% ipython --no-banner

In [1]: import numpy as np

In [2]: np.set_printoptions(suppress=True, linewidth=140)

In [3]: F = np.loadtxt("block1.csv", delimiter=",")

In [4]: F.round(2)
Out[4]: 
array([[ 0.69, -0.44,  0.06, -0.06, -0.44, -0.19,  0.31],
       [-0.44,  0.38,  0.09, -0.09, -0.62, -0.26,  0.44],
       [ 0.06,  0.09,  0.99,  0.01,  0.09,  0.04, -0.06],
       [-0.06, -0.09,  0.01,  0.99, -0.09, -0.04,  0.06],
       [-0.44, -0.62,  0.09, -0.09,  0.38, -0.26,  0.44],
       [-0.19, -0.26,  0.04, -0.04, -0.26,  0.89,  0.19],
       [ 0.31,  0.44, -0.06,  0.06,  0.44,  0.19,  0.69]])

In [5]: # keeps lengths

In [6]: cov = F.T @ F

In [7]: np.round(np.linalg.eigvalsh(cov)[::-1], 2)
Out[7]: array([1., 1., 1., 1., 1., 1., 1.])

In [8]: (F @ F.T).shape
Out[8]: (7, 7)

In [9]: np.round(np.linalg.svd(F, compute_uv=False) ** 2, 2)
Out[9]: array([1., 1., 1., 1., 1., 1., 1.])

In [10]: arr = np.loadtxt("layer1.csv", delimiter=",")

In [11]: arr
Out[11]: 
array([[2., 3., 0., 0., 0., 0., 0., 0.],
       [3., 1., 3., 0., 0., 0., 0., 0.],
       [0., 3., 2., 3., 0., 0., 0., 0.],
       [0., 0., 3., 4., 3., 0., 0., 0.],
       [0., 0., 0., 3., 0., 3., 0., 0.],
       [0., 0., 0., 0., 3., 2., 3., 0.],
       [0., 0., 0., 0., 0., 3., 5., 3.],
       [0., 0., 0., 0., 0., 0., 3., 0.]])

In [12]: # equal to its transpose

In [13]: rng = np.random.default_rng(532)

In [14]: idx = rng.permutation(8)

In [15]: M2 = arr[:, idx] * rng.choice([-1, 1], 8)

In [16]: M2
Out[16]: 
array([[-0., -0., -0., -3., -2., -0.,  0.,  0.],
       [-0., -3., -0., -1., -3., -0.,  0.,  0.],
       [-0., -2., -0., -3., -0., -0.,  3.,  0.],
       [-0., -3., -3., -0., -0., -0.,  4.,  0.],
       [-0., -0., -0., -0., -0., -3.,  3.,  0.],
       [-3., -0., -3., -0., -0., -2.,  0.,  0.],
       [-5., -0., -0., -0., -0., -3.,  0.,  3.],
       [-3., -0., -0., -0., -0., -0.,  0.,  0.]])

In [17]: left, _, Vt = np.linalg.svd(arr.T @ M2)

In [18]: idx
Out[18]: array([6, 2, 4, 1, 0, 5, 3, 7])

In [19]: np.round(left @ Vt, 2) + 0
Out[19]: 
array([[ 0.,  0.,  0.,  0., -1.,  0.,  0.,  0.],
       [ 0.,  0.,  0., -1.,  0.,  0.,  0.,  0.],
       [ 0., -1.,  0.,  0.,  0.,  0.,  0.,  0.],
       [ 0.,  0.,  0.,  0.,  0.,  0.,  1.,  0.],
       [ 0.,  0., -1.,  0.,  0.,  0.,  0.,  0.],
       [ 0.,  0.,  0.,  0.,  0., -1.,  0.,  0.],
       [-1.,  0.,  0.,  0.,  0.,  0.,  0.,  0.],
       [ 0.,  0.,  0.,  0.,  0.,  0.,  0.,  1.]])

In [20]: (M2 - M2.T) / 2
Out[20]: 
array([[ 0. ,  0. ,  0. , -1.5, -1. ,  1.5,  2.5,  1.5],
       [ 0. ,  0. ,  1. ,  1. , -1.5,  0. ,  0. ,  0. ],
       [ 0. , -1. ,  0. ,  0. ,  0. ,  1.5,  1.5,  0. ],
       [ 1.5, -1. ,  0. ,  0. ,  0. ,  0. ,  2. ,  0. ],
       [ 1. ,  1.5,  0. ,  0. ,  0. , -1.5,  1.5,  0. ],
       [-1.5,  0. , -1.5,  0. ,  1.5,  0. ,  1.5,  0. ],
       [-2.5, -0. , -1.5, -2. , -1.5, -1.5,  0. ,  1.5],
       [-1.5, -0. , -0. , -0. , -0. , -0. , -1.5,  0. ]])

In [21]: M2 @ M2
Out[21]: 
array([[  0.,   9.,   9.,   0.,   0.,   6., -18.,   0.],
       [  0.,  12.,   3.,   3.,   9.,   9., -13.,   0.],
       [-15.,  15.,   9.,   2.,   6.,  -9., -12.,   9.],
       [-20.,  15.,   0.,  12.,   9., -12.,  -9.,  12.],
       [ -6.,   0.,   9.,   0.,   0.,  -3.,   0.,   9.],
       [  6.,   6.,   6.,  18.,   6.,   4.,  -9.,   0.],
       [  0.,   0.,   9.,  15.,  10.,   6.,   0.,   0.],
       [  0.,   0.,   0.,   9.,   6.,   0.,   0.,   0.]])

In [22]: np.allclose(M2, M2.T)
Out[22]: False

In [23]: O, r_ = np.linalg.qr(arr)

In [24]: np.allclose(r_.T @ r_, arr.T @ arr)
Out[24]: True

In [25]: np.round(O @ r_, 2) + 0
Out[25]: 
array([[2., 3., 0., 0., 0., 0., 0., 0.],
       [3., 1., 3., 0., 0., 0., 0., 0.],
       [0., 3., 2., 3., 0., 0., 0., 0.],
       [0., 0., 3., 4., 3., 0., 0., 0.],
       [0., 0., 0., 3., 0., 3., 0., 0.],
       [0., 0., 0., 0., 3., 2., 3., 0.],
       [0., 0., 0., 0., 0., 3., 5., 3.],
       [0., 0., 0., 0., 0., 0., 3., 0.]])

In [26]: print(round(float(np.trace(O @ O.T)), 2))
8.0

In [27]: A = np.loadtxt("case0.csv", delimiter=",")

In [28]: A
Out[28]: 
array([[ 0.06,  0.29, -0.65],
       [ 0.04,  0.2 , -0.48],
       [ 0.05,  0.24, -0.57],
       [ 0.1 ,  0.46, -0.86],
       [ 0.01,  0.05, -0.13],
       [-0.07, -0.34,  0.72],
       [ 0.12,  0.54, -0.92],
       [-0.12, -0.54,  0.92],
       [ 0.13,  0.57, -0.93],
       [-0.24, -0.83,  1.  ],
       [-0.1 , -0.46,  0.86],
       [-0.07, -0.34,  0.72],
       [-0.21, -0.78,  0.99],
       [ 0.07,  0.34, -0.72],
       [-0.13, -0.57,  0.93],
       [-0.09, -0.42,  0.82],
       [-0.04, -0.2 ,  0.48],
       [ 0.03,  0.15, -0.37]])

In [29]: M2 = np.c_[A[:, :2] @ np.array([[1, 7], [6, 4]]), np.array([2, 3, 1, 0, 2, 2, 1, 2, 0, 1, 1, 1, 3, 1, 2, 1, 1, 1])]

In [30]: M2.round(2)
Out[30]: 
array([[ 1.8 ,  1.58,  2.  ],
       [ 1.24,  1.08,  3.  ],
       [ 1.49,  1.31,  1.  ],
       [ 2.86,  2.54,  0.  ],
       [ 0.31,  0.27,  2.  ],
       [-2.11, -1.85,  2.  ],
       [ 3.36,  3.  ,  1.  ],
       [-3.36, -3.  ,  2.  ],
       [ 3.55,  3.19,  0.  ],
       [-5.22, -5.  ,  1.  ],
       [-2.86, -2.54,  1.  ],
       [-2.11, -1.85,  1.  ],
       [-4.89, -4.59,  3.  ],
       [ 2.11,  1.85,  1.  ],
       [-3.55, -3.19,  2.  ],
       [-2.61, -2.31,  1.  ],
       [-1.24, -1.08,  1.  ],
       [ 0.93,  0.81,  1.  ]])

In [31]: np.round(np.linalg.lstsq(A, M2[:, 0])[0], 2) + 0
Out[31]: array([1., 6., 0.])

In [32]: np.linalg.matrix_rank(M2)
Out[32]: np.int64(3)

In [33]: Ac = A - A.mean(axis=0)

In [34]: V = np.linalg.svd(Ac)[2][:2]

In [35]: M2 = Ac - Ac @ V.T @ V

In [36]: np.linalg.norm(M2, axis=1).round(6).argmax()
Out[36]: np.int64(9)

In [37]: print(np.round(np.cov(Ac @ V.T, rowvar=False), 2) + 0)
[[0.82 0.  ]
 [0.   0.01]]

In [38]: print(np.round(np.linalg.norm(M2) / np.linalg.norm(Ac), 2))
0.01

In [39]: np.round(M2.std(axis=0), 2) + 0
Out[39]: array([0., 0., 0.])

In [40]: Ac = (A - A.mean(axis=0)) / A.std(axis=0)

In [41]: np.argwhere(np.abs(Ac) > 2)
Out[41]: array([[9, 0]])

In [42]: b = np.linalg.lstsq(np.delete(Ac, 2, axis=1), Ac[:, 2])[0]

In [43]: np.abs(b).argmax()
Out[43]: np.int64(1)

In [44]: idx = A[:, 0] > np.median(A[:, 0])

In [45]: u = A[idx].mean(axis=0) - A[~idx].mean(axis=0)

In [46]: idx.astype(int)
Out[46]: array([1, 1, 1, 1, 1, 0, 1, 0, 1, 0, 0, 0, 0, 1, 0, 0, 0, 1])

In [47]: (((A - A.mean(axis=0)) @ u > 0) == idx).mean()
Out[47]: np.float64(1.0)

In [48]: mat = np.load("data.npy")

In [49]: mat
Out[49]: 
array([[  8,  -3,  -3,   3],
       [  0,   0,  -3,  -6],
       [  5,  -4,  -8,   2],
       [ -2,   3,  -2,   9],
       [  1,   9,  -4,  18],
       [ -3,   5,   4,  16],
       [  0,   0,  10,   9],
       [ -6,   1,  16,  10],
       [  2,   1,  18,  17],
       [ -6,  -8,  12,  10],
       [  1, -16,  15,   7],
       [ -2,  -8,  22,  12],
       [ -1,   1,  18,  11],
       [  5,  -4,  23,  12]])

In [50]: dist = np.linalg.norm(mat[:, None] - mat[None], axis=-1)

In [51]: np.unravel_index(dist.round(6).argmax(), dist.shape)
Out[51]: (np.int64(4), np.int64(10))

In [52]: np.linalg.matrix_rank(dist ** 2)
Out[52]: np.int64(6)

In [53]: dist.shape
Out[53]: (14, 14)

In [54]: dist[5].round(2)
Out[54]: array([20.07, 23.81, 22.02,  9.49, 10.  ,  0.  , 10.91, 14.32, 15.43, 16.67, 25.67, 22.58, 15.52, 22.85])

In [55]: dist[5].round(6).argsort(kind="stable")[:4]
Out[55]: array([5, 3, 4, 6])

In [56]: (dist + 1e9 * np.eye(14)).round(6).argmin(axis=1)
Out[56]: array([ 2,  2,  0,  5,  5,  3, 12, 12, 12,  7,  9, 13,  7, 11])

In [57]: dist[:5, :5].round(2)
Out[57]: 
array([[ 0.  , 12.41,  6.  , 13.15, 20.47],
       [12.41,  0.  , 11.4 , 15.46, 25.67],
       [ 6.  , 11.4 ,  0.  , 13.53, 21.38],
       [13.15, 15.46, 13.53,  0.  , 11.4 ],
       [20.47, 25.67, 21.38, 11.4 ,  0.  ]])
